$ python3 -q
>>> import numpy as np
>>> np.set_printoptions(suppress=True, linewidth=200)
>>> def rd(a):
...     return np.round(a, 3) + 0
... 
>>> m1 = np.load("m.npy")
>>> print(rd(m1))
[[ 0.    -1.772 -1.195 -2.105]
 [-1.257  1.888 -1.896 -0.512]
 [ 0.     1.24   1.792 -2.062]
 [-2.724 -0.871  0.875  0.236]]
>>> proj = np.triu(np.array([[2, 0, -3, -1], [-2, -1, 2, 0], [3, -2, -1, -2], [1, -1, -3, 3]]), 1) + np.eye(4)
>>> B = proj @ m1 @ np.linalg.inv(proj)
>>> print(rd(proj @ m1 - m1 @ proj))
[[ 2.724 -2.85  -2.708  3.557]
 [ 0.     2.481 -3.963 -9.172]
 [ 5.448  1.742 -4.23   3.111]
 [ 0.     0.    -6.429 -0.974]]
>>> O = m1.astype(float).copy()
>>> for j in range(4):
...     O[:, j] -= O[:, :j] @ (O[:, :j].T @ O[:, j])
...     O[:, j] /= np.linalg.norm(O[:, j])
... 
>>> print(rd(O.T @ O))
[[1. 0. 0. 0.]
 [0. 1. 0. 0.]
 [0. 0. 1. 0.]
 [0. 0. 0. 1.]]
>>> t = np.radians(180)
>>> Rm = np.eye(4)
>>> Rm[0, 0] = Rm[3, 3] = np.cos(t)
>>> Rm[0, 3], Rm[3, 0] = -np.sin(t), np.sin(t)
>>> print(rd(Rm))
[[-1.  0.  0.  0.]
 [ 0.  1.  0.  0.]
 [ 0.  0.  1.  0.]
 [ 0.  0.  0. -1.]]
>>> B = m1 @ Rm.T
>>> print(rd(B))
[[ 0.    -1.772 -1.195  2.105]
 [ 1.257  1.888 -1.896  0.512]
 [ 0.     1.24   1.792  2.062]
 [ 2.724 -0.871  0.875 -0.236]]
>>> print(rd(np.abs(B - m1).max(axis=0)))
[5.448 0.    0.    4.21 ]
>>> print(rd(np.linalg.svd(m1, compute_uv=False)), rd(np.linalg.svd(B, compute_uv=False)))
[3. 3. 3. 3.] [3. 3. 3. 3.]
>>> print(np.allclose(np.linalg.norm(m1, axis=1), np.linalg.norm(B, axis=1)))
True
>>> print(np.allclose(m1 @ m1.T, B @ B.T))
True
>>> print(rd(m1.T @ m1))
[[9. 0. 0. 0.]
 [0. 9. 0. 0.]
 [0. 0. 9. 0.]
 [0. 0. 0. 9.]]
>>> print(rd(m1[:, 3] @ m1[:, 0]))
0.0
>>> print(rd(m1 @ m1.T))
[[9. 0. 0. 0.]
 [0. 9. 0. 0.]
 [0. 0. 9. 0.]
 [0. 0. 0. 9.]]
>>> print(np.allclose(m1, m1.T))
False
>>> print(rd((m1 + m1.T) / 2))
[[ 0.    -1.515 -0.598 -2.415]
 [-1.515  1.888 -0.328 -0.692]
 [-0.598 -0.328  1.792 -0.593]
 [-2.415 -0.692 -0.593  0.236]]
>>> print(rd(np.linalg.det(m1)))
-81.0
>>> K = np.load("sample15.npy")
>>> print(K)
[[ 3.971  2.778 -0.782  0.95 ]
 [-0.703  4.448  0.161  2.166]
 [-2.3   -2.697  2.796 -2.149]
 [ 3.341  0.871 -0.943  3.491]
 [ 1.273 -3.948  0.764  2.685]
 [ 2.506  1.941 -2.122 -3.233]
 [-2.124  1.049  3.772  2.273]
 [ 2.26   3.447 -0.114 -2.828]
 [ 2.544 -0.879 -0.518 -4.182]
 [-3.718  2.373 -0.587  2.281]
 [-2.693  2.438 -3.372 -0.659]
 [ 0.608 -0.061  4.887 -0.864]
 [ 2.605 -1.496  2.513  3.108]
 [ 2.593 -1.158  4.104  0.304]]
>>> lab = K[:, 2] > np.median(K[:, 2])
>>> f = K[lab].mean(axis=0) - K[~lab].mean(axis=0)
>>> print(rd(f))
[-0.894 -2.405  3.919  1.672]
>>> print(((K - K.mean(axis=0)) @ f > 0).astype(int))
[0 0 1 0 1 0 1 0 0 0 0 1 1 1]
>>> print(lab.astype(int))
[0 1 1 0 1 0 1 0 0 0 0 1 1 1]
>>> print(np.argsort(-np.abs(f).round(6), kind="stable"))
[2 1 3 0]
>>> print(rd((((K - K.mean(axis=0)) @ f > 0) == lab).mean()))
0.929
>>> B = np.c_[K[:, :3] @ np.array([[-1, -2, 0], [-2, -2, 0], [2, 1, 2]]), np.array([0, 2, 2, 3, 0, 3, 2, 3, 2, 2, 2, 0, 2, 3])]
>>> print(rd(B))
[[-11.091 -14.28   -1.564   0.   ]
 [ -7.871  -7.329   0.322   2.   ]
 [ 13.286  12.79    5.592   2.   ]
 [ -6.969  -9.367  -1.886   3.   ]
 [  8.151   6.114   1.528   0.   ]
 [-10.632 -11.016  -4.244   3.   ]
 [  7.57    5.922   7.544   2.   ]
 [ -9.382 -11.528  -0.228   3.   ]
 [ -1.822  -3.848  -1.036   2.   ]
 [ -2.202   2.103  -1.174   2.   ]
 [ -8.927  -2.862  -6.744   2.   ]
 [  9.288   3.793   9.774   0.   ]
 [  5.413   0.295   5.026   2.   ]
 [  7.931   1.234   8.208   3.   ]]
>>> print(np.linalg.matrix_rank(B))
4
>>> proj = K @ np.linalg.solve(K.T @ K, K.T)
>>> print(rd(np.linalg.eigvalsh(proj)))
[0. 0. 0. 0. 0. 0. 0. 0. 0. 0. 1. 1. 1. 1.]
>>> print(rd(proj @ K[:, 3]))
[ 0.95   2.166 -2.149  3.491  2.685 -3.233  2.273 -2.828 -4.182  2.281 -0.659 -0.864  3.108  0.304]
>>> O, vecs = np.linalg.qr(K[:, :2])[0], np.linalg.qr(K[:, 2:])[0]
>>> s = np.linalg.svd(O.T @ vecs, compute_uv=False)
>>> print(rd(s))
[0.375 0.068]
>>> print(rd(np.degrees(np.arccos(s.clip(0, 1)))))
[67.967 86.096]
>>> W0 = np.load("block13.npy")
>>> print(W0)
[[ 0  9  0]
 [ 0  0  3]
 [ 0  0  0]
 [29  9 39]
 [ 7  0 12]
 [11  0 18]
 [ 0  0  0]
 [14  0 21]
 [ 0  3  0]
 [ 8  9 12]
 [ 0  0  0]
 [36  9 48]
 [ 0  0  0]
 [ 0  0  0]
 [17  6 24]
 [15  9 21]
 [ 9  0 15]
 [ 0  0  0]
 [ 0  0  0]
 [ 0  0  0]
 [36  9 48]
 [11  0 18]
 [ 0  0  0]
 [ 0  0  0]
 [ 0  0  0]
 [26  3 36]
 [ 0  0  0]]
>>> Ac = (W0 - W0.mean(axis=0)) / W0.std(axis=0)
>>> print(np.argwhere(np.abs(Ac) > 2))
[[11  0]
 [11  2]
 [20  0]
 [20  2]]
>>> c = np.linalg.lstsq(np.delete(Ac, 2, axis=1), Ac[:, 2])[0]
>>> print(rd(c))
[ 1.022 -0.038]
>>> print(np.abs(c).argmax())
0
>>> vec = np.array([-3, 0, 1])
>>> print(W0 @ np.eye(3)[0])
[ 0.  0.  0. 29.  7. 11.  0. 14.  0.  8.  0. 36.  0.  0. 17. 15.  9.  0.  0.  0. 36. 11.  0.  0.  0. 26.  0.]
>>> print((W0 * vec).sum(axis=1))
[  0   3   0 -48  -9 -15   0 -21   0 -12   0 -60   0   0 -27 -24 -12   0   0   0 -60 -15   0   0   0 -42   0]
>>> print(np.sign((W0 @ vec).round(6)))
[ 0  1  0 -1 -1 -1  0 -1  0 -1  0 -1  0  0 -1 -1 -1  0  0  0 -1 -1  0  0  0 -1  0]
>>> print((W0 @ vec).argmax())
1
>>> print(W0 @ (2 * vec))
[   0    6    0  -96  -18  -30    0  -42    0  -24    0 -120    0    0  -54  -48  -24    0    0    0 -120  -30    0    0    0  -84    0]
>>> vec = np.array([9, 1, 3])
>>> y = W0 @ vec
>>> print(rd(np.linalg.lstsq(W0, y)[0]))
[9. 1. 3.]
>>> print(y)
[  9   9   0 387  99 153   0 189   3 117   0 477   0   0 231 207 126   0   0   0 477 153   0   0   0 345   0]
>>> print(rd(np.linalg.pinv(W0) @ W0))
[[1. 0. 0.]
 [0. 1. 0.]
 [0. 0. 1.]]
>>> rng = np.random.default_rng(183711)
>>> y = y + 0.3 * rng.normal(size=27)
>>> print(rd(y))
[  9.311   8.426  -0.576 386.666  98.458 152.753   0.187 189.107   2.874 116.55    0.214 476.792   0.065  -0.149 231.483 207.093 126.433  -0.29    0.432   0.635 477.079 153.121   0.007   0.015
   0.263 345.363   0.048]
>>> c, *_ = np.linalg.lstsq(W0, y)
>>> print(rd(c))
[9.056 0.99  2.962]
>>> E = np.load("test7.npy")
>>> print(E)
[[2 3 2 3 1]
 [2 3 2 3 1]
 [1 3 0 2 1]]
>>> U, s, VT = np.linalg.svd(E)
>>> vecs = VT[:(s > 1e-8).sum()]
>>> vec = E[0] + -1 * E[1] + rng.integers(2) * np.eye(5)[3]
>>> print(vec)
[0. 0. 0. 1. 0.]
>>> print(np.allclose(vecs.T @ vecs @ vec, vec))
False
>>> print(rd(vecs.T @ vecs))
[[ 0.185  0.111  0.296  0.222  0.037]
 [ 0.111  0.667 -0.222  0.333  0.222]
 [ 0.296 -0.222  0.741  0.222 -0.074]
 [ 0.222  0.333  0.222  0.333  0.111]
 [ 0.037  0.222 -0.074  0.111  0.074]]
>>> print(np.linalg.matrix_rank(np.vstack([E, vec])))
3
>>> print(np.linalg.cond(E) > 100)
True
>>> print(np.argsort(-np.linalg.norm(E, axis=0).round(6), kind="stable")[:3])
[1 3 0]
>>> def softmax(z):
...     e = np.exp(z - z.max(axis=-1, keepdims=True))
...     return e / e.sum(axis=-1, keepdims=True)
... 
>>> print(rd(softmax(E).sum(axis=1)))
[1. 1. 1.]
>>> att = E @ E.T / np.sqrt(5)
>>> print(rd(softmax(att)[0] @ E))
[1.991 3.    1.982 2.991 1.   ]
>>> print(np.linalg.lstsq(E[:-1].T, E[-1])[2])
1
>>> print(rd(E @ np.linalg.pinv(E) @ E))
[[2. 3. 2. 3. 1.]
 [2. 3. 2. 3. 1.]
 [1. 3. 0. 2. 1.]]
>>> print(np.abs(np.diag(np.linalg.qr(E)[1])) > 1e-9)
[ True  True False]
>>> Ac = W0 - W0.mean(axis=0)
>>> U, s, VT = np.linalg.svd(Ac, full_matrices=False)
>>> print(rd(np.abs(VT[-1])))
[0.808 0.105 0.58 ]
>>> print(rd(s ** 2 / (s ** 2).sum()))
[0.978 0.021 0.001]
>>> print(np.searchsorted(np.cumsum(s ** 2) / (s ** 2).sum(), 0.9) + 1)
1
>>> print(rd(VT[0] * np.sign(VT[0, np.abs(VT[0]).argmax()])))
[0.589 0.129 0.798]
>>> print(np.linalg.matrix_rank(Ac))
3
>>> print((np.sign(U[:, 0]) == np.sign(U[0, 0])).astype(int))
[1 1 1 0 1 0 1 0 1 0 1 0 1 1 0 0 0 1 1 1 0 0 1 1 1 0 1]
>>> print(rd(s))
[100.028  14.775   3.37 ]
>>> A = np.tril(np.array([[0, 3, 2], [3, -2, -2], [1, -4, -4]]), -1) + np.eye(3, dtype=int)
>>> print(A)
[[ 1  0  0]
 [ 3  1  0]
 [ 1 -4  1]]
>>> lab = W0[:, 1] > np.median(W0[:, 1])
>>> f = W0[lab].mean(axis=0) - W0[~lab].mean(axis=0)
>>> print(rd(f))
[15.667  7.333 20.5  ]
>>> ev, vecs = np.linalg.eig(A)
>>> print(rd(np.sort(np.linalg.eigvals(A.T))))
[1. 1. 1.]
>>> print(np.prod(ev))
1.0
>>> print(ev)
[1. 1. 1.]
>>> mat = np.load("x.npy")
>>> print(mat)
[[-2 -3  0  0]
 [ 0  2  0  0]
 [ 0  0 -2 -3]
 [ 0  0  0  2]]
>>> C2 = mat.T @ mat
>>> print(rd(np.linalg.svd(mat, compute_uv=False) ** 2))
[16. 16.  1.  1.]
>>> print(np.diag(C2))
[ 4 13  4 13]
>>> print((mat @ mat.T).shape)
(4, 4)
>>> print(rd(np.linalg.eigvalsh(C2)[::-1]))
[16. 16.  1.  1.]
>>> print(np.trace(C2), (mat ** 2).sum())
34 34
>>> w1 = np.array([[1, 1], [0, 0], [-2, -2], [-2, -1]])
>>> c = np.array([-3, 5])
>>> H = np.maximum(mat @ w1 + c, 0)
>>> print(np.linalg.matrix_rank(H))
2
>>> print(H)
[[ 0  3]
 [ 0  5]
 [ 7 12]
 [ 0  3]]
>>> C = np.array([[-3, -2, 0], [-5, -3, 2]])
>>> print(w1 @ C)
[[-8 -5  2]
 [ 0  0  0]
 [16 10 -4]
 [11  7 -2]]
>>> print((H @ C).round(6).argmax(axis=1))
[2 2 2 2]
>>> print(mat @ mat)
[[4 0 0 0]
 [0 4 0 0]
 [0 0 4 0]
 [0 0 0 4]]
>>> print([int(np.linalg.matrix_rank(np.linalg.matrix_power(mat, p))) for p in range(1, 5)])
[4, 4, 4, 4]
>>> print(np.prod(np.diag(mat)), rd(np.linalg.det(mat)))
16 16.0
>>> proj = np.triu(np.array([[-7, -1, 8, -3], [-5, 9, -4, -6], [7, 0, 2, -8], [-8, -3, 9, -3]]), 1) + np.eye(4)
>>> B = proj @ mat @ np.linalg.inv(proj)
>>> print(rd(np.linalg.det(B)))
16.0
>>> print(B)
[[  -2.   -7.  -28. -302.]
 [   0.    2.   16.  140.]
 [   0.    0.   -2.  -35.]
 [   0.    0.    0.    2.]]
>>> print(proj @ mat - mat @ proj)
[[  0.  -4. -12. -54.]
 [  0.   0.  16.  12.]
 [  0.   0.   0. -32.]
 [  0.   0.   0.   0.]]
>>> print(rd(softmax(mat).sum(axis=1)))
[1. 1. 1. 1.]
>>> print(rd(softmax(mat[0] + 2)))
[0.062 0.023 0.458 0.458]
>>> print(rd(softmax(mat[0])))
[0.062 0.023 0.458 0.458]
>>> print(rd(softmax(10 * mat[0])))
[0.  0.  0.5 0.5]
>>> att = mat @ mat.T / np.sqrt(4)
>>> print(softmax(att).round(6).argmax(axis=1))
[0 1 2 3]
>>> print(rd(softmax(att + np.triu(np.full(att.shape, -np.inf), 1))))
[[1.    0.    0.    0.   ]
 [0.007 0.993 0.    0.   ]
 [0.001 0.001 0.997 0.   ]
 [0.106 0.106 0.005 0.783]]
>>> print(rd(softmax(att)[0] @ mat))
[-1.994 -2.991 -0.003 -0.001]
>>> X = np.load("mat.npy")
>>> print(X)
[[0 0 0 0 1]
 [0 0 0 1 0]
 [0 0 0 0 0]
 [0 1 0 0 0]
 [1 0 0 0 0]]
>>> # symmetric, so the eigenvalues are real
>>> U, s, VT = np.linalg.svd(X)
>>> vecs = VT[:(s > 1e-8).sum()]
>>> vec = X[3] + 3 * X[0] + rng.integers(2) * np.eye(5)[4]
>>> print(vec)
[0. 1. 0. 0. 3.]
>>> print(np.diag(vecs.T @ vecs))
[1. 1. 0. 1. 1.]
>>> M = np.load("layer9.npy")
>>> print(rd(M))
[[ 0.682  0.214 -0.202  0.361]
 [ 0.214  0.856  0.136 -0.243]
 [-0.202  0.136  0.872  0.229]
 [ 0.361 -0.243  0.229  0.59 ]]
>>> print(rd(np.kron(np.eye(2, dtype=int), M)))
[[ 0.682  0.214 -0.202  0.361  0.     0.     0.     0.   ]
 [ 0.214  0.856  0.136 -0.243  0.     0.     0.     0.   ]
 [-0.202  0.136  0.872  0.229  0.     0.     0.     0.   ]
 [ 0.361 -0.243  0.229  0.59   0.     0.     0.     0.   ]
 [ 0.     0.     0.     0.     0.682  0.214 -0.202  0.361]
 [ 0.     0.     0.     0.     0.214  0.856  0.136 -0.243]
 [ 0.     0.     0.     0.    -0.202  0.136  0.872  0.229]
 [ 0.     0.     0.     0.     0.361 -0.243  0.229  0.59 ]]
>>> print(rd(np.linalg.det(M.T)))
0.0
>>> print(rd(np.linalg.eigvals(M)))
[1. 0. 1. 1.]
>>> print(np.einsum("ij,ji->", M, M))
3.0
>>> print(rd(np.linalg.det(2 * M)), rd(np.linalg.det(M)))
0.0 0.0
>>> print(rd(np.poly(M)))
[ 1. -3.  3. -1.  0.]
>>> print(rd(np.linalg.det(M[::-1])))
0.0
>>> lab = rng.permutation(4)
>>> print(lab)
[2 1 0 3]
>>> B = M[lab][:, lab]
>>> print(rd(np.linalg.det(B)), rd(np.linalg.det(M[lab])))
0.0 0.0
>>> print(rd(np.diag(B)))
[0.872 0.856 0.682 0.59 ]
>>> print(rd(np.sort(np.abs(np.linalg.eigvals(B)))))
[0. 1. 1. 1.]
